$ ipython --no-banner

In [1]: import numpy as np

In [2]: np.set_printoptions(precision=2, suppress=True, linewidth=200)

In [3]: rnd = lambda a: np.round(a, 2) + 0

In [4]: mat = np.load("case3.npy")

In [5]: print(mat)
[[5 3 5 6 3 2 1]
 [4 2 4 5 2 1 0]
 [7 5 7 8 5 4 3]
 [6 4 6 7 4 3 2]
 [6 4 6 7 4 3 2]
 [5 3 5 6 3 2 1]
 [6 4 6 7 4 3 2]]

In [6]: x0 = np.array([-2, -3, -5, 2, 6, 3, 0])

In [7]: a = np.maximum(mat @ x0, 0)

In [8]: print(rnd(np.tanh(mat @ x0)))
[-1. -1. -1. -1. -1. -1. -1.]

In [9]: print(np.abs(np.diag(np.linalg.qr(mat)[1])) > 1e-9)
[ True  True False False False False False]

In [10]: print(np.linalg.lstsq(mat[:-1].T, mat[-1])[2])
2

In [11]: print(np.unique(mat.round(6), axis=0).shape)
(4, 7)

In [12]: print(rnd(np.trace(np.linalg.pinv(mat) @ mat)))
2.0

In [13]: print(rnd(mat @ np.linalg.pinv(mat) @ mat))
[[5. 3. 5. 6. 3. 2. 1.]
 [4. 2. 4. 5. 2. 1. 0.]
 [7. 5. 7. 8. 5. 4. 3.]
 [6. 4. 6. 7. 4. 3. 2.]
 [6. 4. 6. 7. 4. 3. 2.]
 [5. 3. 5. 6. 3. 2. 1.]
 [6. 4. 6. 7. 4. 3. 2.]]

In [14]: W0 = np.array([[-3, -3, 3, -2, 1, 3, -1, 0],
    ...:     [-9, -9, 9, -6, 3, 9, -3, 0],
    ...:     [-3, -3, 3, -2, 1, 3, -1, 0],
    ...:     [0, 0, 0, 0, 0, 0, 0, 0],
    ...:     [-6, -6, 6, -4, 2, 6, -2, 0],
    ...:     [-9, -9, 9, -6, 3, 9, -3, 0],
    ...:     [0, 0, 0, 0, 0, 0, 0, 0],
    ...:     [0, 0, 0, 0, 0, 0, 0, 0]])

In [15]: Y = W0[0, 0] * W0[1:] - np.outer(W0[1:, 0], W0[0])

In [16]: print(Y)
[[0 0 0 0 0 0 0 0]
 [0 0 0 0 0 0 0 0]
 [0 0 0 0 0 0 0 0]
 [0 0 0 0 0 0 0 0]
 [0 0 0 0 0 0 0 0]
 [0 0 0 0 0 0 0 0]
 [0 0 0 0 0 0 0 0]]

In [17]: print(np.flatnonzero(~Y.round(6).any(axis=1)))
[0 1 2 3 4 5 6]

In [18]: Uu, s, VT = np.linalg.svd(W0)

In [19]: print(np.argmax(s[:-1] / (s[1:] + 1e-6)) + 1)
1

In [20]: Y = Uu[:, :1] @ np.diag(s[:1]) @ VT[:1]

In [21]: print(rnd(np.linalg.norm(W0 - Y, 2)), rnd(s[1]))
0.0 0.0

In [22]: print(rnd(np.abs(W0 - Y).max()))
0.0

In [23]: print(np.linalg.matrix_rank(Y))
1

In [24]: feats = np.array([[-1, -3, -3, -3, 0, 2, 3, 2, -2, 1, 1, 2],
    ...:     [-1, -3, -3, 2, -3, 3, 2, 1, 3, 3, 1, -2],
    ...:     [-3, -1, -1, -1, 1, -2, -3, 2, -1, 3, -3, -3],
    ...:     [1, 2, 0, 0, -2, -2, -3, -2, -1, 0, -3, -1],
    ...:     [-3, -2, 1, 1, -3, 3, 2, 2, 1, 3, -2, 0],
    ...:     [-1, 2, -3, 0, -1, 0, -3, 1, -1, 2, -2, 0],
    ...:     [0, -2, -2, 3, 3, 2, 2, 2, -1, -1, 0, 2],
    ...:     [-3, -3, 2, 0, -1, 2, 1, 3, -2, 1, 3, -2],
    ...:     [0, -1, -2, -3, -3, -1, 2, 3, -1, 0, -1, -3],
    ...:     [-3, -1, -2, -2, 1, 0, 1, -3, -2, 2, -1, -3],
    ...:     [3, -3, 2, 2, 2, 3, 0, 2, -2, -3, 3, -1],
    ...:     [0, -2, -1, -2, 3, -1, 2, 2, 2, -3, 3, 0]])

In [25]: print(feats)
[[-1 -3 -3 -3  0  2  3  2 -2  1  1  2]
 [-1 -3 -3  2 -3  3  2  1  3  3  1 -2]
 [-3 -1 -1 -1  1 -2 -3  2 -1  3 -3 -3]
 [ 1  2  0  0 -2 -2 -3 -2 -1  0 -3 -1]
 [-3 -2  1  1 -3  3  2  2  1  3 -2  0]
 [-1  2 -3  0 -1  0 -3  1 -1  2 -2  0]
 [ 0 -2 -2  3  3  2  2  2 -1 -1  0  2]
 [-3 -3  2  0 -1  2  1  3 -2  1  3 -2]
 [ 0 -1 -2 -3 -3 -1  2  3 -1  0 -1 -3]
 [-3 -1 -2 -2  1  0  1 -3 -2  2 -1 -3]
 [ 3 -3  2  2  2  3  0  2 -2 -3  3 -1]
 [ 0 -2 -1 -2  3 -1  2  2  2 -3  3  0]]

In [26]: rng = np.random.default_rng(78)

In [27]: Y = feats + rng.integers(-2, 3, (12, 10)) @ rng.integers(-2, 3, (10, 12))

In [28]: print(Y)
[[-10  -6  -3  -1  -4   8   7  -1   8  11  -8   6]
 [  0  -2  -2  -3  -5   6  -1  -1   9   0   4   1]
 [  9  -7   0  -4   4 -10   3  -6 -12  -9   1  -3]
 [ -7 -10   2  -9  -1   6  -2  -3   8   8   1  -8]
 [ -2 -19   1   2   7   6   0   4  -8   1  -4   0]
 [  3   3   1 -12   0  -6  -2  -3  -1   3   9 -10]
 [  7   7  -3  -3   4  -1  -6   0  -5  -7   0  11]
 [ -6  -7  13  -9  -4  -1   0   3   2  -1  13 -10]
 [  4  -2  -2 -16  -5   1  -1  -1   0   5  12 -11]
 [-13  -4  -4   6  -3  -3  15   2   1   1   0 -16]
 [ 10  -9   7   7   1  -6   4  -5  -4  -4   3  -1]
 [ -6   0  -1  -1   1  10  -3   7   2 -12  -5  14]]

In [29]: print(np.linalg.matrix_rank(Y - feats, tol=1e-8))
10

In [30]: print(np.abs(Y - feats).sum(axis=1))
[64 33 74 70 49 55 56 58 56 67 47 63]

In [31]: print(rnd(np.linalg.svd(Y - feats, compute_uv=False)))
[41.35 38.59 30.56 25.16 17.3  15.61 10.6   6.09  4.4   2.06  0.    0.  ]

In [32]: labels = rng.permutation(12)

In [33]: print(labels)
[ 5  3  7  4  8 10  1  6 11  0  9  2]

In [34]: Y = feats[labels][:, labels]

In [35]: print(Y)
[[ 0  0  1 -1 -1 -2  2 -3  0 -1  2 -3]
 [-2  0 -2 -2 -1 -3  2 -3 -1  1  0  0]
 [ 2  0  3 -1 -2  3 -3  1 -2 -3  1  2]
 [ 3  1  2 -3  1 -2 -2  2  0 -3  3  1]
 [-1 -3  3 -3 -1 -1 -1  2 -3  0  0 -2]
 [ 3  2  2  2 -2  3 -3  0 -1  3 -3  2]
 [ 3  2  1 -3  3  1 -3  2 -2 -1  3 -3]
 [ 2  3  2  3 -1  0 -2  2  2  0 -1 -2]
 [-1 -2  2  3  2  3 -2  2  0  0 -3 -1]
 [ 2 -3  2  0 -2  1 -3  3  2 -1  1 -3]
 [ 0 -2 -3  1 -2 -1 -1  1 -3 -3  2 -2]
 [-2 -1  2  1 -1 -3 -1 -3 -3 -3  3 -1]]

In [36]: Y = np.linalg.inv(feats)

In [37]: print(rnd(np.linalg.det(feats) * np.linalg.det(Y)))
1.0

In [38]: print(np.allclose(Y, feats.T))
False

In [39]: labels = rng.permutation(12)

In [40]: Y = feats[:, labels] * rng.choice([-1, 1], 12)

In [41]: print(Y)
[[-2 -1 -3 -1  3  1  0  3 -2  2 -3 -2]
 [ 2 -3 -3 -1 -2  1 -3  2 -3 -3 -3 -1]
 [ 3 -3 -1 -3  1 -3  1 -3  2  1 -1 -2]
 [ 1  0  2  1  0 -3 -2 -3  2  1  0  2]
 [ 0 -3 -2 -3 -1 -2 -3  2 -3 -1  1 -2]
 [ 0 -2  2 -1  0 -2 -1 -3  0  1 -3 -1]
 [-2  1 -2  0 -3  0  3  2 -2  1 -2 -2]
 [ 2 -1 -3 -3  0  3 -1  1 -2  2  2 -3]
 [ 3  0 -1  0  3 -1 -3  2  1  1 -2 -3]
 [ 3 -2 -1 -3  2 -1  1  1  0  2 -2  3]
 [ 1  3 -3  3 -2  3  2  0 -3  2  2 -2]
 [ 0  3 -2  0  2  3  3  2  1 -2 -1 -2]]

In [42]: Uu, _, VT = np.linalg.svd(feats.T @ Y)

In [43]: print(rnd(np.linalg.lstsq(feats, Y)[0]))
[[ 0.  0.  0.  1.  0.  0.  0.  0.  0.  0.  0.  0.]
 [ 0.  0.  1.  0.  0.  0.  0.  0.  0.  0.  0.  0.]
 [ 0.  0.  0.  0.  0.  0.  0.  0.  0.  0.  1.  0.]
 [ 0.  0.  0.  0. -1.  0.  0.  0.  0.  0.  0.  0.]
 [ 0.  0.  0.  0.  0.  0.  1.  0.  0.  0.  0.  0.]
 [ 0.  0.  0.  0.  0.  0.  0.  0. -1.  0.  0.  0.]
 [ 0.  0.  0.  0.  0.  0.  0.  1.  0.  0.  0.  0.]
 [ 0.  0.  0.  0.  0.  0.  0.  0.  0.  0.  0. -1.]
 [ 0.  0.  0.  0.  0.  0.  0.  0.  0. -1.  0.  0.]
 [ 0. -1.  0.  0.  0.  0.  0.  0.  0.  0.  0.  0.]
 [ 0.  0.  0.  0.  0.  1.  0.  0.  0.  0.  0.  0.]
 [-1.  0.  0.  0.  0.  0.  0.  0.  0.  0.  0.  0.]]

In [44]: print(np.allclose(Y @ Y.T, Y.T @ Y))
False

In [45]: print((Y - Y.T) / 2)
[[ 0.  -1.5 -3.  -1.   1.5  0.5  1.   0.5 -2.5 -0.5 -2.  -1. ]
 [ 1.5  0.   0.  -0.5  0.5  1.5 -2.   1.5 -1.5 -0.5 -3.  -2. ]
 [ 3.   0.   0.  -2.5  1.5 -2.5  1.5  0.   1.5  1.   1.   0. ]
 [ 1.   0.5  2.5  0.   1.5 -1.  -1.   0.   1.   2.  -1.5  1. ]
 [-1.5 -0.5 -1.5 -1.5  0.  -1.   0.   1.  -3.  -1.5  1.5 -2. ]
 [-0.5 -1.5  2.5  1.   1.   0.  -0.5 -3.   0.5  1.  -3.  -2. ]
 [-1.   2.  -1.5  1.   0.   0.5  0.   1.5  0.5  0.  -2.  -2.5]
 [-0.5 -1.5  0.   0.  -1.   3.  -1.5  0.  -2.   0.5  1.  -2.5]
 [ 2.5  1.5 -1.5 -1.   3.  -0.5 -0.5  2.   0.   0.5  0.5 -2. ]
 [ 0.5  0.5 -1.  -2.   1.5 -1.   0.  -0.5 -0.5  0.  -2.   2.5]
 [ 2.   3.  -1.   1.5 -1.5  3.   2.  -1.  -0.5  2.   0.  -0.5]
 [ 1.   2.   0.  -1.   2.   2.   2.5  2.5  2.  -2.5  0.5  0. ]]

In [46]: print(Y @ Y)
[[ -5 -19  10 -23 -10  -5 -15   4 -11  -1  14  15]
 [-31   9  27   8   9  13  -1 -10  10   0  18  14]
 [-18   5  -2   3  16  -5   7  26  -1   8  -3   4]
 [ 12   4  -3   3  23  -8   1   5  18  -6  -6   5]
 [-16  16   8  11  -3  25  11  -2  -4   5  38  13]
 [ -3  -8  19  -6  15 -23   4  -7  24  -4  -1  20]
 [ -7   1  10   1 -20   6   8  -3  -2   1   0  18]
 [-12  -5  -1  -1  -4  13   2   4 -24  17   2   7]
 [  5 -29  -6 -23  17  -9 -35  14 -11   7   3   1]
 [-12   1 -21 -21  21  15  15  35  -9   2  -8 -12]
 [ -7  -3   2  11 -23   3   0  -8 -20   9 -16  19]
 [ -6 -19  -9  -9 -22  -3 -26  11 -27  -4 -14 -21]]

In [47]: np.linalg.determinant(Y)
---------------------------------------------------------------------------
AttributeError                            Traceback (most recent call last)
Cell In[47], line 1
----> 1 np.linalg.determinant(Y)

AttributeError: module 'numpy.linalg' has no attribute 'determinant'

In [48]: print(rnd(np.sort(np.abs(np.linalg.eigvals(Y)))))
[2.42 2.42 4.04 4.04 4.13 5.42 5.42 5.71 5.71 5.9  6.99 6.99]

In [49]: print(np.allclose(Y, Y.T))
False

In [50]: print(np.linalg.matrix_power(Y, 2))
[[ -5 -19  10 -23 -10  -5 -15   4 -11  -1  14  15]
 [-31   9  27   8   9  13  -1 -10  10   0  18  14]
 [-18   5  -2   3  16  -5   7  26  -1   8  -3   4]
 [ 12   4  -3   3  23  -8   1   5  18  -6  -6   5]
 [-16  16   8  11  -3  25  11  -2  -4   5  38  13]
 [ -3  -8  19  -6  15 -23   4  -7  24  -4  -1  20]
 [ -7   1  10   1 -20   6   8  -3  -2   1   0  18]
 [-12  -5  -1  -1  -4  13   2   4 -24  17   2   7]
 [  5 -29  -6 -23  17  -9 -35  14 -11   7   3   1]
 [-12   1 -21 -21  21  15  15  35  -9   2  -8 -12]
 [ -7  -3   2  11 -23   3   0  -8 -20   9 -16  19]
 [ -6 -19  -9  -9 -22  -3 -26  11 -27  -4 -14 -21]]

In [51]: print(np.trace(Y))
-1
